% ipython --no-banner

In [1]: import numpy as np

In [2]: np.set_printoptions(suppress=True, linewidth=160)

In [3]: rng = np.random.default_rng(17497)

In [4]: labels = rng.integers(0, 3, 3)

In [5]: arr = np.array([[1, -4, 1], [8, -8, 2], [3, 6, -3]]) * (labels[:, None] == labels)

In [6]: print(arr)
[[ 1 -4  1]
 [ 8 -8  2]
 [ 3  6 -3]]

In [7]: q, vecs = np.linalg.qr(arr[:, :1])[0], np.linalg.qr(arr[:, 1:])[0]

In [8]: sig = np.linalg.svd(q.T @ vecs, compute_uv=False)

In [9]: print(sig.round(2))
[0.95]

In [10]: print(np.round(np.linalg.norm(q @ q.T - vecs @ vecs.T, 2), 2))
1.0

In [11]: left, sig, VT = np.linalg.svd(arr, full_matrices=False)

In [12]: print(np.round(np.cumsum(sig ** 2) / np.sum(sig ** 2), 2))
[0.78 1.   1.  ]

In [13]: print(np.abs(left[:, 0]).round(6).argmax())
1

In [14]: print((sig > 1e-8).sum())
3

In [15]: print(np.round(VT @ VT.T, 2) + 0)
[[1. 0. 0.]
 [0. 1. 0.]
 [0. 0. 1.]]

In [16]: print(round(float(np.sqrt((sig ** 2).sum())), 2), round(float(np.linalg.norm(arr)), 2))
14.28 14.28

In [17]: print(np.round(left.T @ arr @ VT.T, 2) + 0)
[[12.58  0.    0.  ]
 [ 0.    6.74  0.  ]
 [ 0.    0.    0.42]]

In [18]: print(left.shape, sig.shape, VT.shape)
(3, 3) (3,) (3, 3)

In [19]: print(np.round(np.abs(VT[0]), 2))
[0.51 0.82 0.25]

In [20]: print(np.allclose(left * sig @ VT, arr))
True

In [21]: print(np.round(left.T @ left, 2) + 0)
[[1. 0. 0.]
 [0. 1. 0.]
 [0. 0. 1.]]

In [22]: print(sig.round(2))
[12.58  6.74  0.42]

In [23]: hat = np.triu(np.array([[5, -5, 5], [0, 4, 5], [5, 0, -1]]), 1) + np.eye(3)

In [24]: other = hat @ arr @ np.linalg.inv(hat)

In [25]: print(round(np.linalg.det(other), 2))
-36.0

In [26]: print(np.trace(other), np.trace(arr))
-10.0 -10

In [27]: print(np.linalg.matrix_rank(other))
3

In [28]: print(hat @ arr - arr @ hat)
[[-25.  75. -10.]
 [ 15.  70. -15.]
 [  0.  15. -45.]]

In [29]: other = arr + rng.integers(-2, 3, (3, 2)) @ rng.integers(-2, 3, (2, 3))

In [30]: print(other)
[[-3 -2  3]
 [ 6 -5  5]
 [-1  9  0]]

In [31]: print(np.linalg.matrix_rank(other - arr, tol=1e-8))
2

In [32]: print(np.abs(other - arr).sum(axis=1))
[ 8  8 10]

In [33]: E = np.load("block8.npy")

In [34]: print(E)
[[-1.  9.  3.]
 [ 9. 79. 27.]
 [ 3. 27.  7.]]

In [35]: # equal to its transpose

In [36]: vals, vecs = np.linalg.eigvalsh(E)
---------------------------------------------------------------------------
ValueError                                Traceback (most recent call last)
Cell In[36], line 1
----> 1 vals, vecs = np.linalg.eigvalsh(E)

ValueError: too many values to unpack (expected 2)

In [37]: vals, vecs = np.linalg.eigh(E)

In [38]: print(vals.sum(), np.trace(E))
85.0 85.0

In [39]: print(np.unique(vals.round(6) + 0, return_counts=True)[1])
[2 1]

In [40]: print(np.round(vecs.T @ vecs, 2) + 0)
[[1. 0. 0.]
 [0. 1. 0.]
 [0. 0. 1.]]

In [41]: print(np.round(vecs @ np.diag(vals) @ vecs.T, 2))
[[-1.  9.  3.]
 [ 9. 79. 27.]
 [ 3. 27.  7.]]

In [42]: print(vals.round(2))
[-2. -2. 89.]

In [43]: mat = np.load("data.npy")

In [44]: print(mat)
[[-10  -5 -15]
 [ -4  -2  -6]]

In [45]: rank = np.linalg.matrix_rank(mat)

In [46]: print(rank)
1

In [47]: ns = np.linalg.svd(mat)[2][rank:].T

In [48]: print(np.round(mat @ ns, 2) + 0)
[[0. 0.]
 [0. 0.]]

In [49]: print([int(np.linalg.matrix_rank(mat[:i])) for i in range(1, len(mat) + 1)])
[1, 1]

In [50]: print([int(np.linalg.matrix_rank(np.delete(mat, i, axis=0))) for i in range(2)])
[1, 1]

In [51]: print(np.allclose(mat @ ns, 0))
True

In [52]: print(np.round(ns @ ns.T, 2))
[[ 0.71 -0.14 -0.43]
 [-0.14  0.93 -0.21]
 [-0.43 -0.21  0.36]]

In [53]: W = np.array([[2, -3, 1, -2], [2, 3, -1, 0], [3, 0, -1, -3]])

In [54]: beta = np.array([3, 5, 5, 5])

In [55]: H = np.maximum(mat @ W + beta, 0)

In [56]: print(np.linalg.matrix_rank(H))
2

In [57]: print((H > 0).astype(int))
[[0 1 1 1]
 [0 1 1 1]]

In [58]: print((H > 0).mean(axis=0))
[0. 1. 1. 1.]

In [59]: print(H)
[[ 0 20 15 70]
 [ 0 11  9 31]]

In [60]: C = np.array([[0, 0, -2], [-2, 0, 3], [3, 0, -3], [3, -1, -3]])

In [61]: print(H @ C)
[[ 215  -70 -195]
 [  98  -31  -87]]

In [62]: print((H @ C).round(6).argmax(axis=1))
[0 0]

In [63]: print(np.argsort(-np.linalg.norm(H, axis=0).round(6), kind="stable")[:3])
[3 1 2]

In [64]: print(round(float(np.linalg.norm(H, 2) / np.linalg.norm(H)), 2))
1.0
